>>> import numpy as np
>>> np.set_printoptions(suppress=True, linewidth=140)
>>> F = np.load("m.npy")
>>> F
array([[1.  , 0.2 , 0.04],
       [0.2 , 1.  , 0.2 ],
       [0.04, 0.2 , 1.  ]])
>>> u = np.array([0, 1, 3])
>>> Y = F + np.outer(u, np.eye(3)[2])
>>> Y
array([[1.  , 0.2 , 0.04],
       [0.2 , 1.  , 1.2 ],
       [0.04, 0.2 , 4.  ]])
>>> vals, vecs = np.linalg.eigh(F)
>>> x0 = np.array([7, 6, 0])
>>> round(x0 @ F @ x0 / (x0 @ x0), 2), round(vals[0], 2), round(vals[-1], 2)
(np.float64(1.2), np.float64(0.74), np.float64(1.3))
>>> (np.sign(vecs[:, -1].round(6)) == np.sign(vecs[0, -1].round(6))).astype(int)
array([1, 1, 1])
>>> np.round(vecs * np.abs(vals) @ vecs.T, 2)
array([[1.  , 0.2 , 0.04],
       [0.2 , 1.  , 0.2 ],
       [0.04, 0.2 , 1.  ]])
>>> np.abs(F).sum(axis=1).max(), round(float(np.abs(vals).max()), 2)
(np.float64(1.4), 1.3)
>>> x0 = np.array([0, 2, 3])
>>> rhs = F @ x0
>>> rhs
array([0.52, 2.6 , 3.4 ])
>>> np.round(np.linalg.solve(F, rhs + F[:, 2]), 2)
array([0., 2., 4.])
>>> np.round(np.linalg.solve(F, rhs), 2)
array([0., 2., 3.])
>>> np.round(np.linalg.solve(F, F[:, 1]), 2) + 0
array([0., 1., 0.])
>>> np.round(np.linalg.solve(F.T, F[0]), 2)
array([1., 0., 0.])
>>> vals, vecs = np.linalg.eigh(F)
>>> np.round(np.linalg.svd(F, compute_uv=False), 2)
array([1.3 , 0.96, 0.74])
>>> np.abs(vecs[:, -1]).round(6).argmax()
np.int64(1)
>>> vals.sum(), np.trace(F)
(np.float64(3.0), np.float64(3.0))
>>> np.round(np.linalg.eigvalsh(F + -3 * np.eye(3)), 2)
array([-2.26, -2.04, -1.7 ])
>>> np.round(np.abs(vecs[:, -1]), 2)
array([0.52, 0.68, 0.52])
>>> np.round(vecs.T @ vecs, 2) + 0
array([[1., 0., 0.],
       [0., 1., 0.],
       [0., 0., 1.]])
>>> np.round(np.linalg.eigvalsh(F @ F), 2)
array([0.54, 0.92, 1.7 ])
>>> proj = np.triu(np.array([[1, -3, -2], [3, 0, -3], [2, 1, 1]]), 1) + np.eye(3)
>>> Y = proj @ F @ np.linalg.inv(proj)
>>> np.round(np.poly(Y), 2)
array([ 1.  , -3.  ,  2.92, -0.92])
>>> np.linalg.matrix_rank(Y)
np.int64(3)
>>> np.round(proj @ F - F @ proj, 2) + 0
array([[-0.68, -0.4 ,  0.  ],
       [-0.12,  0.  ,  0.4 ],
       [ 0.  ,  0.12,  0.68]])
>>> J = np.array([[0.0, -1.0, 3.0, -2.0],
...     [1.0, 4.0, 1.0, -2.0],
...     [-1.0, 1.0, 8.0, -6.0],
...     [-1.0, 1.0, 8.0, -6.0]])
>>> F.sum(axis=1)
array([1.24, 1.4 , 1.24])
>>> F.shape
(3, 3)
>>> np.round(F.mean(axis=0), 2)
array([0.41, 0.47, 0.41])
>>> np.unravel_index(np.abs(F).argmax(), F.shape)
(np.int64(0), np.int64(0))
>>> np.abs(F).max()
np.float64(1.0)
>>> np.count_nonzero(F)
np.int64(9)
>>> np.round(np.linalg.svd(F, compute_uv=False), 2)
array([1.3 , 0.96, 0.74])
>>> proj = np.triu(np.array([[1, 2, 0, 3], [2, 3, 0, 1], [1, 3, 3, 2], [3, 0, 1, 3]]), 1) + np.eye(4)
>>> Y = proj @ J @ np.linalg.inv(proj)
>>> Y
array([[ -1.,  12.,  29., -91.],
       [  0.,   5.,   9., -31.],
       [ -3.,   9.,  24., -66.],
       [ -1.,   3.,   8., -22.]])
>>> data = np.load("dump.npy")
>>> data.round(2)
array([[-0.5 , -0.87],
       [ 0.87, -0.5 ]])
>>> # columns are unit length and at right angles
>>> Y = np.linalg.inv(data)
>>> round(np.linalg.det(data) * np.linalg.det(Y), 2)
np.float64(1.0)
>>> (np.abs(Y) > 1e-9).astype(int)
array([[1, 1],
       [1, 1]])
>>> np.round(data @ Y, 2) + 0
array([[1., 0.],
       [0., 1.]])
>>> round(float(np.linalg.slogdet(data)[0]), 2)
1.0
>>> np.round(np.linalg.inv(Y), 2)
array([[-0.5 , -0.87],
       [ 0.87, -0.5 ]])
>>> np.round(np.linalg.det(data) * Y, 2)
array([[-0.5 ,  0.87],
       [-0.87, -0.5 ]])
>>> np.allclose(Y, data.T)
True
>>> T = np.stack([J, 5 * J, J[::-1]])
>>> np.einsum("bij,cij->bc", T, T)
array([[ 240., 1200.,  116.],
       [1200., 6000.,  580.],
       [ 116.,  580.,  240.]])
>>> np.linalg.matrix_rank(T.reshape(3, -1))
np.int64(2)
>>> (T @ J.T).shape
(3, 4, 4)
>>> T.sum(axis=0)
array([[ -1.,  -5.,  26., -18.],
       [  5.,  25.,  14., -18.],
       [ -5.,  10.,  49., -38.],
       [ -6.,   5.,  51., -38.]])
>>> np.linalg.matrix_rank(T)
array([3, 3, 3])
>>> T.shape
(3, 4, 4)
>>> np.allclose(data, data.T)
False
>>> np.allclose(data @ data.T, data.T @ data)
True
>>> np.round(np.linalg.norm(data, axis=0), 2)
array([1., 1.])
>>> np.round(np.linalg.pinv(data), 2)
array([[-0.5 ,  0.87],
       [-0.87, -0.5 ]])
>>> x0 = np.array([2, 2])
>>> rhs = data @ x0
>>> rhs.round(2)
array([-2.73,  0.73])
>>> np.round(np.linalg.solve(data.T, data[0]), 2) + 0
array([1., 0.])
>>> np.round(np.linalg.solve(data, rhs + data[:, 0]), 2)
array([3., 2.])
>>> np.round(np.linalg.solve(data, rhs), 2)
array([2., 2.])
>>> np.round(np.linalg.solve(data, -3 * rhs), 2)
array([-6., -6.])
>>> np.round(np.linalg.solve(data, data[:, 1]), 2)
array([0., 1.])
>>> m1 = np.array([[-0.7, 1.2, -1.4], [1.1, -0.9, 1.1], [0.2, 1.3, -1.1]])
>>> m1
array([[-0.7,  1.2, -1.4],
       [ 1.1, -0.9,  1.1],
       [ 0.2,  1.3, -1.1]])
>>> np.allclose(m1, m1.T)
False
>>> np.round(np.sort(np.abs(np.linalg.eigvals(m1))), 2)
array([0.29, 0.29, 2.76])
>>> np.trace(m1)
np.float64(-2.7)
>>> np.round((m1 + m1.T) / 2, 2)
array([[-0.7 ,  1.15, -0.6 ],
       [ 1.15, -0.9 ,  1.2 ],
       [-0.6 ,  1.2 , -1.1 ]])
>>> m1.shape
(3, 3)
>>> np.round(m1 - m1[0], 2)
array([[ 0. ,  0. ,  0. ],
       [ 1.8, -2.1,  2.5],
       [ 0.9,  0.1,  0.3]])
>>> np.count_nonzero(m1)
np.int64(9)
>>> np.linalg.matrix_rank(m1)
np.int64(3)
>>> round(float(np.linalg.norm(m1)), 2)
3.17
>>> np.abs(m1).max()
np.float64(1.4)
>>> np.round(np.linalg.eigvals(m1), 2)
array([ 0.03+0.29j,  0.03-0.29j, -2.76+0.j  ])
>>> np.einsum("ii->", m1)
np.float64(-2.7)
>>> round(np.linalg.eigvals(m1).sum().real, 2)
np.float64(-2.7)
>>> round(float(np.linalg.det(m1.T)), 2)
-0.23
>>> np.einsum("ij,ji->", m1, m1)
np.float64(7.45)
>>> def softmax(z):
...     e = np.exp(z - z.max(axis=-1, keepdims=True))
...     return e / e.sum(axis=-1, keepdims=True)
... 
>>> softmax(m1).sum(axis=1)
array([1., 1., 1.])
>>> S = m1 @ m1.T / np.sqrt(3)
>>> np.round(softmax(S), 2)
array([[0.63, 0.01, 0.37],
       [0.02, 0.94, 0.04],
       [0.49, 0.03, 0.48]])
>>> Y = np.linalg.inv(m1)
>>> round(float(np.linalg.det(m1) * np.linalg.det(Y)), 2)
1.0
>>> np.round(np.linalg.det(m1) * Y, 2)
array([[-0.44, -0.5 ,  0.06],
       [ 1.43,  1.05, -0.77],
       [ 1.61,  1.15, -0.69]])
>>> np.round(m1 @ Y, 2) + 0
array([[1., 0., 0.],
       [0., 1., 0.],
       [0., 0., 1.]])
>>> np.round(np.linalg.slogdet(m1)[0], 2)
np.float64(-1.0)
>>> np.allclose(Y, m1.T)
False
>>> np.round(np.linalg.inv(Y), 2)
array([[-0.7,  1.2, -1.4],
       [ 1.1, -0.9,  1.1],
       [ 0.2,  1.3, -1.1]])
>>> E = np.load("layer19.npy")
>>> E.round(2)
array([[-0.41, -0.68, -0.6 ,  0.04],
       [ 0.62, -0.65,  0.34,  0.27],
       [ 0.52,  0.31, -0.68,  0.41],
       [-0.41,  0.09,  0.25,  0.87]])
>>> round(E[:, 0] @ E[:, 3], 2)
np.float64(0.0)
>>> np.round(E @ E.T, 2) + 0
array([[1., 0., 0., 0.],
       [0., 1., 0., 0.],
       [0., 0., 1., 0.],
       [0., 0., 0., 1.]])
>>> np.round(E.T @ E, 2) + 0
array([[1., 0., 0., 0.],
       [0., 1., 0., 0.],
       [0., 0., 1., 0.],
       [0., 0., 0., 1.]])
>>> W = np.array([[1, 0, 0, 3, 0, 0],
...     [3, 3, 0, 2, 3, 3],
...     [0, 2, 3, 1, 1, 3],
...     [1, 0, 0, 0, 0, 3]])
>>> beta = np.array([-9, 8, -1, 4, 6, 5])
>>> H = np.maximum(E @ W + beta, 0)
>>> np.linalg.matrix_rank(H)
np.int64(4)
>>> (H > 0).astype(int)
array([[0, 1, 0, 1, 1, 1],
       [0, 1, 1, 1, 1, 1],
       [0, 1, 0, 1, 1, 1],
       [0, 1, 0, 1, 1, 1]])
>>> (H > 0).mean(axis=0)
array([0.  , 1.  , 0.25, 1.  , 1.  , 1.  ])
>>> Z = np.array([[-5, 3, -6],
...     [-4, 5, 3],
...     [5, 6, -2],
...     [0, -4, 0],
...     [1, -9, 9],
...     [7, 6, 2]])
>>> (H @ Z).round(6).argmax(axis=1)
array([2, 2, 2, 2])
>>> W @ Z
array([[-5, -9, -6],
       [-3,  7, 24],
       [29, 33, 15],
       [16, 21,  0]])
>>> rng = np.random.default_rng(376)
>>> lab = rng.permutation(4)
>>> Y = E[:, lab] * rng.choice([-1, 1], 4)
>>> Y.round(2)
array([[-0.41, -0.6 , -0.04, -0.68],
       [ 0.62,  0.34, -0.27, -0.65],
       [ 0.52, -0.68, -0.41,  0.31],
       [-0.41,  0.25, -0.87,  0.09]])
>>> U, _, Vt = np.linalg.svd(E.T @ Y)
>>> lab
array([0, 2, 3, 1])
>>> Y = m1 / np.sqrt((m1 ** 2).mean(axis=1, keepdims=True))
>>> np.round(np.linalg.norm(Y, axis=1), 2)
array([1.73, 1.73, 1.73])
>>> np.linalg.matrix_rank(m1 - m1.mean(axis=1, keepdims=True))
np.int64(2)
>>> round(float(np.linalg.det(E.T)), 2)
-1.0
>>> np.round(np.poly(E), 2) + 0
array([ 1.  ,  0.88,  0.  , -0.88, -1.  ])
>>> np.round(np.linalg.det(E[::-1]), 2)
np.float64(-1.0)
>>> round(float(np.einsum("ij,ji->", E, E)), 2)
0.78
>>> np.round(np.linalg.eigvals(E), 2)
array([ 1.  +0.j , -0.44+0.9j, -0.44-0.9j, -1.  +0.j ])
>>> feats = np.abs(np.array([[1, 2, 0, 3, 1],
...     [1, 1, 2, 3, 1],
...     [0, 1, 3, 1, 2],
...     [0, 3, 1, 3, 2],
...     [0, 1, 1, 2, 1]])) + np.eye(5)
>>> feats = feats / feats.sum(axis=1, keepdims=True)
>>> feats.round(2)
array([[0.25, 0.25, 0.  , 0.38, 0.12],
       [0.11, 0.22, 0.22, 0.33, 0.11],
       [0.  , 0.12, 0.5 , 0.12, 0.25],
       [0.  , 0.3 , 0.1 , 0.4 , 0.2 ],
       [0.  , 0.17, 0.17, 0.33, 0.33]])
>>> # a transition matrix
>>> Q = feats.astype(float).copy()
>>> for j in range(5):
...     Q[:, j] -= Q[:, :j] @ (Q[:, :j].T @ Q[:, j])
...     Q[:, j] /= np.linalg.norm(Q[:, j])
... 
>>> np.round(Q.T @ Q, 2) + 0
array([[1., 0., 0., 0., 0.],
       [0., 1., 0., 0., 0.],
       [0., 0., 1., 0., 0.],
       [0., 0., 0., 1., 0.],
       [0., 0., 0., 0., 1.]])
>>> W = np.array([[1, 2, 3, 3], [3, 0, 0, 1], [1, 3, 3, 3], [1, 2, 3, 3], [3, 3, 0, 1]])
>>> beta = np.array([-2, 2, -1, 0])
>>> H = np.maximum(feats @ W + beta, 0)
>>> (H > 0).astype(int)
array([[0, 1, 1, 1],
       [0, 1, 1, 1],
       [0, 1, 1, 1],
       [0, 1, 1, 1],
       [0, 1, 1, 1]])
>>> Z = np.array([[-3, 1], [3, -2], [0, 0], [1, -2]])
>>> (H @ Z).round(6).argmax(axis=1)
array([0, 0, 0, 0, 0])
>>> A = np.cumsum(np.array([[-1, -1, 2],
...     [0, -2, -2],
...     [0, -1, 2],
...     [-2, 0, 1],
...     [2, -2, 1],
...     [-2, 2, -1],
...     [1, 0, 2],
...     [-1, 0, -1],
...     [1, -2, -2],
...     [2, -1, -1],
...     [-1, 2, -2],
...     [-1, 2, -1],
...     [-1, 2, -2],
...     [-1, 2, 2],
...     [0, 1, -1],
...     [0, -1, -1],
...     [-1, 1, -1],
...     [-2, 1, -2],
...     [-1, 0, -1],
...     [2, 1, 0]]), axis=0)
>>> A
array([[-1, -1,  2],
       [-1, -3,  0],
       [-1, -4,  2],
       [-3, -4,  3],
       [-1, -6,  4],
       [-3, -4,  3],
       [-2, -4,  5],
       [-3, -4,  4],
       [-2, -6,  2],
       [ 0, -7,  1],
       [-1, -5, -1],
       [-2, -3, -2],
       [-3, -1, -4],
       [-4,  1, -2],
       [-4,  2, -3],
       [-4,  1, -4],
       [-5,  2, -5],
       [-7,  3, -7],
       [-8,  3, -8],
       [-6,  4, -8]])
>>> # row 5 repeats row 3
>>> Y = np.c_[A[:, :2] @ np.array([[-2, -5], [3, 4]]), np.array([9, 8, 6, 0, 3, 0, 9, 4, 6, 4, 3, 0, 2, 3, 9, 5, 1, 4, 9, 1])]
>>> Y
array([[ -1,   1,   9],
       [ -7,  -7,   8],
       [-10, -11,   6],
       [ -6,  -1,   0],
       [-16, -19,   3],
       [ -6,  -1,   0],
       [ -8,  -6,   9],
       [ -6,  -1,   4],
       [-14, -14,   6],
       [-21, -28,   4],
       [-13, -15,   3],
       [ -5,  -2,   0],
       [  3,  11,   2],
       [ 11,  24,   3],
       [ 14,  28,   9],
       [ 11,  24,   5],
       [ 16,  33,   1],
       [ 23,  47,   4],
       [ 25,  52,   9],
       [ 24,  46,   1]])
>>> np.round(np.linalg.lstsq(A, Y[:, 0])[0], 2) + 0
array([-2.,  3.,  0.])
>>> np.round(np.linalg.norm(Y - A @ np.linalg.lstsq(A, Y)[0], axis=0), 2) + 0
array([ 0.  ,  0.  , 15.76])
>>> np.linalg.matrix_rank(np.c_[A, Y])
np.int64(4)
>>> np.linalg.matrix_rank(Y)
np.int64(3)
>>> U, s, Vt = np.linalg.svd(A, full_matrices=False)
>>> s.round(2)
array([24.28, 16.47,  6.65])
>>> np.round(s / s[0], 2)
array([1.  , 0.68, 0.27])
>>> (s > 1e-8).sum()
np.int64(3)
>>> np.round(U.T @ U, 2) + 0
array([[1., 0., 0.],
       [0., 1., 0.],
       [0., 0., 1.]])
>>> np.round(np.abs(Vt[0]), 2)
array([0.46, 0.5 , 0.74])
>>> arr = np.loadtxt("case3.csv", delimiter=",")
>>> arr
array([[ 3.9,  3.3, -8.7],
       [-0.2, -0.2,  1. ],
       [ 1.2,  0.2,  0.1],
       [ 0.6, -1.1,  1.2],
       [ 2.1,  1.7,  0.6],
       [ 0.4,  0.8, -0.7],
       [ 0.8,  0.1, -0.7],
       [ 0.6, -0.2, -1.5],
       [-0.8,  0.4,  0.4],
       [ 0.5, -1.6,  0. ],
       [-0.6, -1.3, -1.2],
       [-1.3,  0.5, -0.7],
       [-0.3,  1.6,  0.6],
       [-1.2,  0.6, -0.4],
       [ 0.3,  1.1, -0.4],
       [-0.1,  0.3, -1.7],
       [ 0.1,  0.7,  2.4],
       [ 0.8,  1.3,  1. ],
       [ 0.1,  0. ,  0.9],
       [ 0.3,  0.2, -0.3],
       [ 2.2,  0.7, -1.2],
       [-0.4, -1.2,  1.6],
       [ 0.7, -1.4,  1.4],
       [-0.7,  1.5, -0.3],
       [-0.2, -0.9, -2.2],
       [ 0.9,  1.5,  1.2]])
>>> # row 0 dominates
>>> Ac = (arr - arr.mean(axis=0)) / arr.std(axis=0)
>>> np.argwhere(np.abs(Ac) > 2)
array([[0, 0],
       [0, 1],
       [0, 2]])
>>> beta = np.linalg.lstsq(np.delete(Ac, 1, axis=1), Ac[:, 1])[0]
>>> np.abs(beta).argmax()
np.int64(0)
>>> Ac = A - A.mean(axis=0)
>>> U, s, Vt = np.linalg.svd(Ac, full_matrices=False)
>>> round(float((s ** 2).sum() ** 2 / (s ** 4).sum()), 2)
1.22
>>> np.round(s ** 2 / (s ** 2).sum(), 2)
array([0.9 , 0.07, 0.03])
